$ ipython --no-banner

In [1]: import numpy as np

In [2]: import numpy.linalg as la

In [3]: np.set_printoptions(precision=2, suppress=True, linewidth=140, floatmode="fixed")

In [4]: arr = np.load("mat.npy")

In [5]: print(arr)
[[-1.84  2.81  1.50 -1.14 -2.07]
 [ 2.19 -3.41 -1.81  1.19  2.31]
 [ 1.04 -2.43 -1.49  0.52  1.34]
 [ 2.03 -3.30 -1.75  1.23  1.54]
 [-0.09 -0.38 -0.44 -0.49  0.60]
 [ 0.03 -0.34  0.00 -0.15  0.33]
 [-0.75  0.98  0.69 -0.21 -0.47]
 [ 1.66 -2.66 -1.96  0.37  1.66]
 [ 1.30 -0.97 -1.39  0.40  1.04]
 [ 1.28 -1.55 -1.25  0.75  0.81]
 [-0.17  1.05 -0.07 -0.14 -0.59]
 [ 1.53 -3.11 -2.12  0.99  2.12]
 [ 2.71 -3.26 -1.86  1.06  2.24]
 [-1.45  2.27  1.11 -0.45 -1.42]
 [ 2.21 -3.26 -2.32  1.34  2.77]
 [-0.51  0.19  0.22 -0.12 -0.05]
 [-2.07  3.25  2.44 -1.37 -2.10]
 [-0.75  1.16  0.75 -0.13 -0.70]
 [ 1.41 -0.86 -1.16  0.25  0.96]
 [ 0.87 -0.19  0.01  0.39 -0.38]
 [-0.94  2.19  1.54 -0.82 -1.59]
 [ 0.41  0.18 -0.27 -0.43  0.07]
 [ 1.69 -2.65 -2.45  0.44  1.96]
 [-1.81  2.89  1.50 -0.96 -1.70]
 [-3.20  4.17  2.42 -1.02 -2.63]
 [ 0.53 -0.07  0.20  0.03 -0.49]
 [-2.47  3.19  1.67 -1.37 -1.85]
 [ 0.62 -1.22 -0.97  0.59  0.97]
 [-1.08  1.22  0.95 -0.29 -1.19]
 [ 0.05 -0.91 -0.48  0.07  0.69]
 [-3.26  4.55  3.05 -1.68 -2.90]
 [ 1.12 -0.74 -0.72  1.21  0.90]
 [ 4.51 -6.55 -4.46  2.45  4.32]]

In [6]: lab = arr[:, 1] > np.median(arr[:, 1])

In [7]: f = arr[lab].mean(axis=0) - arr[~lab].mean(axis=0)

In [8]: print(np.round((((arr - arr.mean(axis=0)) @ f > 0) == lab).mean(), 2))
0.97

In [9]: print(((arr - arr.mean(axis=0)) @ f > 0).astype(int))
[1 0 0 0 0 1 1 0 0 0 1 0 0 1 0 1 1 1 0 1 1 1 0 1 1 1 1 0 1 0 1 0 0]

In [10]: print(lab.astype(int))
[1 0 0 0 0 0 1 0 0 0 1 0 0 1 0 1 1 1 0 1 1 1 0 1 1 1 1 0 1 0 1 0 0]

In [11]: proj = arr @ la.solve(arr.T @ arr, arr.T)

In [12]: print(np.round(np.trace(proj), 2))
5.0

In [13]: print(np.diag(proj))
[0.14 0.13 0.14 0.22 0.17 0.06 0.03 0.16 0.19 0.10 0.20 0.13 0.19 0.10 0.23 0.03 0.16 0.03 0.22 0.22 0.12 0.16 0.26 0.07 0.25 0.17 0.14
 0.06 0.10 0.07 0.12 0.37 0.24]

In [14]: print(proj @ arr[:, 1])
[ 2.81 -3.41 -2.43 -3.30 -0.38 -0.34  0.98 -2.66 -0.97 -1.55  1.05 -3.11 -3.26  2.27 -3.26  0.19  3.25  1.16 -0.86 -0.19  2.19  0.18 -2.65
  2.89  4.17 -0.07  3.19 -1.22  1.22 -0.91  4.55 -0.74 -6.55]

In [15]: print(np.allclose(proj @ proj, proj))
True

In [16]: D = la.norm(arr[:, None] - arr[None], axis=-1)

In [17]: print(np.flatnonzero(D[9] < D.mean() / 2))
[ 2  3  7  8  9 11 18 19 22 27 29 31]

In [18]: print((D + 1e9 * np.eye(33)).round(6).argmin(axis=1))
[23 12  7  1  5  4 17 22 18  8  6 22  1 20  1  5 26  6  8 25 13  5  7  0 30 19  0  9 17  4 24 27 14]

In [19]: print(D[:5, :5])
[[0.00 9.51 7.69 9.03 4.96]
 [9.51 0.00 1.94 0.80 4.69]
 [7.69 1.94 0.00 1.53 2.85]
 [9.03 0.80 1.53 0.00 4.31]
 [4.96 4.69 2.85 4.31 0.00]]

In [20]: print(D.mean(axis=1).argmax())
32

In [21]: mat = np.array([[2, 2, 0, 1, 2, 2],
    ...:     [2, 2, 2, 0, 1, 2],
    ...:     [0, 2, 2, 2, 0, 1],
    ...:     [1, 0, 2, 2, 2, 0],
    ...:     [2, 1, 0, 2, 2, 2],
    ...:     [2, 2, 1, 0, 2, 2]])

In [22]: q, r_ = la.qr(mat)

In [23]: print(np.allclose(r_.T @ r_, mat.T @ mat))
True

In [24]: print(round(float(abs(r_[0, 0])), 2), np.round(la.norm(mat[:, 0]), 2))
4.12 4.12

In [25]: print(np.trace(q @ q.T))
6.0

In [26]: print(np.round(q @ r_, 2) + 0)
[[2.00 2.00 0.00 1.00 2.00 2.00]
 [2.00 2.00 2.00 0.00 1.00 2.00]
 [0.00 2.00 2.00 2.00 0.00 1.00]
 [1.00 0.00 2.00 2.00 2.00 0.00]
 [2.00 1.00 0.00 2.00 2.00 2.00]
 [2.00 2.00 1.00 0.00 2.00 2.00]]

In [27]: rng = np.random.default_rng(974650)

In [28]: out = mat + rng.integers(-2, 3, (6, 5)) @ rng.integers(-2, 3, (5, 6))

In [29]: print(out)
[[-1 -6  0  1  3  2]
 [ 4  4  8 -3  0 -3]
 [-4 -3  5  6  5  0]
 [ 3  0  0 -4 -3  1]
 [ 3 -7  2 -6  0 -1]
 [ 3 -2  9 -7 -2 -5]]

In [30]: print(np.abs(out - mat).sum(axis=1))
[12 19 22 16 24 31]

In [31]: print(la.matrix_rank(out - mat, tol=1e-8))
5

In [32]: x = np.array([-2, -2, 2, 0, 0, 0])

In [33]: rhs = out @ x

In [34]: print(rhs)
[14  0 24 -6 12 16]

In [35]: print(np.round(la.solve(out.T, out[2]), 2) + 0)
[0.00 0.00 1.00 0.00 0.00 0.00]

In [36]: print(np.round(la.solve(out, rhs + out[:, 0]), 2) + 0)
[-1.00 -2.00  2.00  0.00  0.00  0.00]

In [37]: print(np.round(la.solve(out, rhs), 2) + 0)
[-2.00 -2.00  2.00  0.00  0.00  0.00]

In [38]: def softmax(z):
    ...:     e = np.exp(z - z.max(axis=-1, keepdims=True))
    ...:     return e / e.sum(axis=-1, keepdims=True)
    ...: 

In [39]: print(np.round(softmax(10 * mat[2]), 2) + 0)
[0.00 0.33 0.33 0.33 0.00 0.00]

In [40]: print(softmax(mat).sum(axis=1))
[1.00 1.00 1.00 1.00 1.00 1.00]

In [41]: S = mat @ mat.T / np.sqrt(6)

In [42]: print(softmax(S)[2] @ mat)
[0.83 1.79 1.64 1.46 0.73 1.31]

In [43]: print(mat.ravel(order="F"))
[2 2 0 1 2 2 2 2 2 0 1 2 0 2 2 2 0 1 1 0 2 2 2 0 2 1 0 2 2 2 2 2 1 0 2 2]

In [44]: blk = mat.reshape(6, 2, -1)

In [45]: print(blk.transpose(1, 0, 2))
[[[2 2 0]
  [2 2 2]
  [0 2 2]
  [1 0 2]
  [2 1 0]
  [2 2 1]]

 [[1 2 2]
  [0 1 2]
  [2 0 1]
  [2 2 0]
  [2 2 2]
  [0 2 2]]]

In [46]: print(np.swapaxes(blk, 1, 2)[5])
[[2 0]
 [2 2]
 [1 2]]

In [47]: print(np.einsum("ihd,ihd->ih", blk, blk))
[[ 8  9]
 [12  5]
 [ 8  5]
 [ 5  8]
 [ 5 12]
 [ 9  8]]

In [48]: print(blk.shape)
(6, 2, 3)

In [49]: data = np.load("case9.npy")

In [50]: print(data)
[[-18 -11 -13  14]
 [-32 -23   1  18]
 [  4   1  13  -6]
 [-12  -6 -18  12]
 [  8   5   5  -6]
 [  6   4   2  -4]
 [  5   6 -17   2]]

In [51]: print(la.norm(data, axis=1))
[28.46 43.34 14.90 25.46 12.25  8.49 18.81]

In [52]: print(la.norm(data, axis=1).argmax())
1

In [53]: print(round(la.norm(data, "nuc"), 2))
86.67

In [54]: print(round(la.norm(data[5], 1), 2), np.round(la.norm(data[5], np.inf), 2))
16.0 6.0

In [55]: print(la.norm(data, axis=0))
[40.41 27.64 31.32 27.50]

In [56]: w1 = np.array([[0, 0], [3, 1], [0, 1], [2, 0]])

In [57]: coef = np.array([4, -5])

In [58]: act = np.maximum(data @ w1 + coef, 0)

In [59]: print((act > 0).astype(int))
[[0 0]
 [0 0]
 [0 1]
 [1 0]
 [1 1]
 [1 1]
 [1 0]]

In [60]: print(act)
[[ 0  0]
 [ 0  0]
 [ 0  9]
 [10  0]
 [ 7  5]
 [ 8  1]
 [26  0]]

In [61]: cent = np.array([[0, 3, 3], [1, 2, 2]])

In [62]: print(act @ cent)
[[ 0  0  0]
 [ 0  0  0]
 [ 9 18 18]
 [ 0 30 30]
 [ 5 31 31]
 [ 1 26 26]
 [ 0 78 78]]

In [63]: print((act @ cent).round(6).argmax(axis=1))
[0 0 1 1 1 1 1]
